% python3 -q
>>> import numpy as np
>>> import numpy.linalg as la
>>> np.set_printoptions(precision=3, suppress=True, linewidth=160, legacy="1.25")
>>> def tidy(a):
...     return np.round(a, 3) + 0
... 
>>> X = np.loadtxt("out2.csv", delimiter=",")
>>> X
array([[ -2.,  -2.,  -2.,   1.,  -1.,   1.,  -1.,  -2.,  -2.,   1.],
       [ -1.,   2.,  -1.,  -1.,   0.,   1.,  -2.,   1.,  -2.,   2.],
       [ -2.,   2.,   0.,  -2.,   2.,   1.,   0.,   0.,  -1.,  -1.],
       [  2.,  -1.,  -1.,   0.,  -2.,  -2.,   2.,   0.,   2.,   0.],
       [ -2.,   0.,  -1.,   2.,   0.,  -1.,   0.,   0.,  -2.,   2.],
       [  1.,  -2.,  -1.,   2.,   0.,  -1.,   1.,   1.,   0.,   2.],
       [  2.,   0.,   2.,   1.,  -1.,   0.,   1.,  -1.,   1.,   2.],
       [  2.,   0.,  -1.,   1.,   2.,   2.,   2.,   0.,  -1.,  -2.],
       [  2.,  -2.,   1.,  -2.,   2.,  -2.,   0.,  -1.,   0.,   2.],
       [  0.,   0.,  -1.,   2.,  -2.,  -2.,  -1.,   1.,   0.,   2.],
       [ -6.,   6.,  -6.,  -3.,  -1.,   5.,  -9.,   2., -10.,   9.]])
>>> proj = X @ la.solve(X.T @ X, X.T)
>>> tidy(proj)
array([[ 0.944, -0.222,  0.   ,  0.   ,  0.   ,  0.   ,  0.   ,  0.   ,  0.   ,  0.   ,  0.056],
       [-0.222,  0.111,  0.   ,  0.   ,  0.   ,  0.   ,  0.   ,  0.   ,  0.   ,  0.   ,  0.222],
       [ 0.   ,  0.   ,  1.   ,  0.   ,  0.   ,  0.   ,  0.   ,  0.   ,  0.   ,  0.   ,  0.   ],
       [ 0.   ,  0.   ,  0.   ,  1.   ,  0.   ,  0.   ,  0.   ,  0.   ,  0.   ,  0.   ,  0.   ],
       [ 0.   ,  0.   ,  0.   ,  0.   ,  1.   ,  0.   ,  0.   ,  0.   ,  0.   ,  0.   ,  0.   ],
       [ 0.   ,  0.   ,  0.   ,  0.   ,  0.   ,  1.   ,  0.   ,  0.   ,  0.   ,  0.   ,  0.   ],
       [ 0.   ,  0.   ,  0.   ,  0.   ,  0.   ,  0.   ,  1.   ,  0.   ,  0.   ,  0.   ,  0.   ],
       [ 0.   ,  0.   ,  0.   ,  0.   ,  0.   ,  0.   ,  0.   ,  1.   ,  0.   ,  0.   ,  0.   ],
       [ 0.   ,  0.   ,  0.   ,  0.   ,  0.   ,  0.   ,  0.   ,  0.   ,  1.   ,  0.   ,  0.   ],
       [ 0.   ,  0.   ,  0.   ,  0.   ,  0.   ,  0.   ,  0.   ,  0.   ,  0.   ,  1.   ,  0.   ],
       [ 0.056,  0.222,  0.   ,  0.   ,  0.   ,  0.   ,  0.   ,  0.   ,  0.   ,  0.   ,  0.944]])
>>> tidy(la.eigvalsh(proj))
array([0., 1., 1., 1., 1., 1., 1., 1., 1., 1., 1.])
>>> np.allclose(proj @ proj, proj)
True
>>> tidy(np.trace(proj))
10.0
>>> rng = np.random.default_rng(447934)
>>> labels = rng.permutation(10)
>>> out = X[:, labels] * rng.choice([-1, 1], 10)
>>> out
array([[ -2.,   1.,  -2.,  -2.,  -1.,  -2.,  -2.,  -1.,  -1.,  -1.],
       [ -1.,   2.,  -1.,   1.,  -1.,   2.,  -2.,   1.,  -2.,   0.],
       [  0.,  -0.,  -2.,   0.,  -1.,   2.,  -1.,   2.,   1.,   2.],
       [ -1.,  -2.,   2.,   0.,   2.,  -1.,   2.,  -0.,  -0.,  -2.],
       [ -1.,  -0.,  -2.,   0.,   1.,   0.,  -2.,  -2.,  -2.,   0.],
       [ -1.,  -1.,   1.,   1.,   1.,  -2.,   0.,  -2.,  -2.,   0.],
       [  2.,  -1.,   2.,  -1.,  -0.,   0.,   1.,  -1.,  -2.,  -1.],
       [ -1.,  -2.,   2.,   0.,  -2.,   0.,  -1.,  -1.,   2.,   2.],
       [  1.,  -0.,   2.,  -1.,   2.,  -2.,   0.,   2.,  -2.,   2.],
       [ -1.,   1.,   0.,   1.,   2.,   0.,   0.,  -2.,  -2.,  -2.],
       [ -6.,   9.,  -6.,   2.,  -5.,   6., -10.,   3.,  -9.,  -1.]])
>>> left, _, VT = la.svd(X.T @ out)
>>> tidy(la.lstsq(X, out)[0])
array([[ 0.,  0.,  1.,  0.,  0.,  0.,  0.,  0.,  0.,  0.],
       [ 0.,  0.,  0.,  0.,  0.,  1.,  0.,  0.,  0.,  0.],
       [ 1.,  0.,  0.,  0.,  0.,  0.,  0.,  0.,  0.,  0.],
       [ 0.,  0.,  0.,  0.,  0.,  0.,  0., -1.,  0.,  0.],
       [ 0.,  0.,  0.,  0.,  0.,  0.,  0.,  0.,  0.,  1.],
       [ 0.,  0.,  0.,  0., -1.,  0.,  0.,  0.,  0.,  0.],
       [ 0., -1.,  0.,  0.,  0.,  0.,  0.,  0.,  0.,  0.],
       [ 0.,  0.,  0.,  1.,  0.,  0.,  0.,  0.,  0.,  0.],
       [ 0.,  0.,  0.,  0.,  0.,  0.,  1.,  0.,  0.,  0.],
       [ 0.,  0.,  0.,  0.,  0.,  0.,  0.,  0., -1.,  0.]])
>>> print(labels)
[2 6 0 7 5 1 8 3 9 4]
>>> tidy(left @ VT)
array([[ 0.,  0.,  1.,  0.,  0.,  0.,  0.,  0.,  0.,  0.],
       [ 0.,  0.,  0.,  0.,  0.,  1.,  0.,  0.,  0.,  0.],
       [ 1.,  0.,  0.,  0.,  0.,  0.,  0.,  0.,  0.,  0.],
       [ 0.,  0.,  0.,  0.,  0.,  0.,  0., -1.,  0.,  0.],
       [ 0.,  0.,  0.,  0.,  0.,  0.,  0.,  0.,  0.,  1.],
       [ 0.,  0.,  0.,  0., -1.,  0.,  0.,  0.,  0.,  0.],
       [ 0., -1.,  0.,  0.,  0.,  0.,  0.,  0.,  0.,  0.],
       [ 0.,  0.,  0.,  1.,  0.,  0.,  0.,  0.,  0.,  0.],
       [ 0.,  0.,  0.,  0.,  0.,  0.,  1.,  0.,  0.,  0.],
       [ 0.,  0.,  0.,  0.,  0.,  0.,  0.,  0., -1.,  0.]])
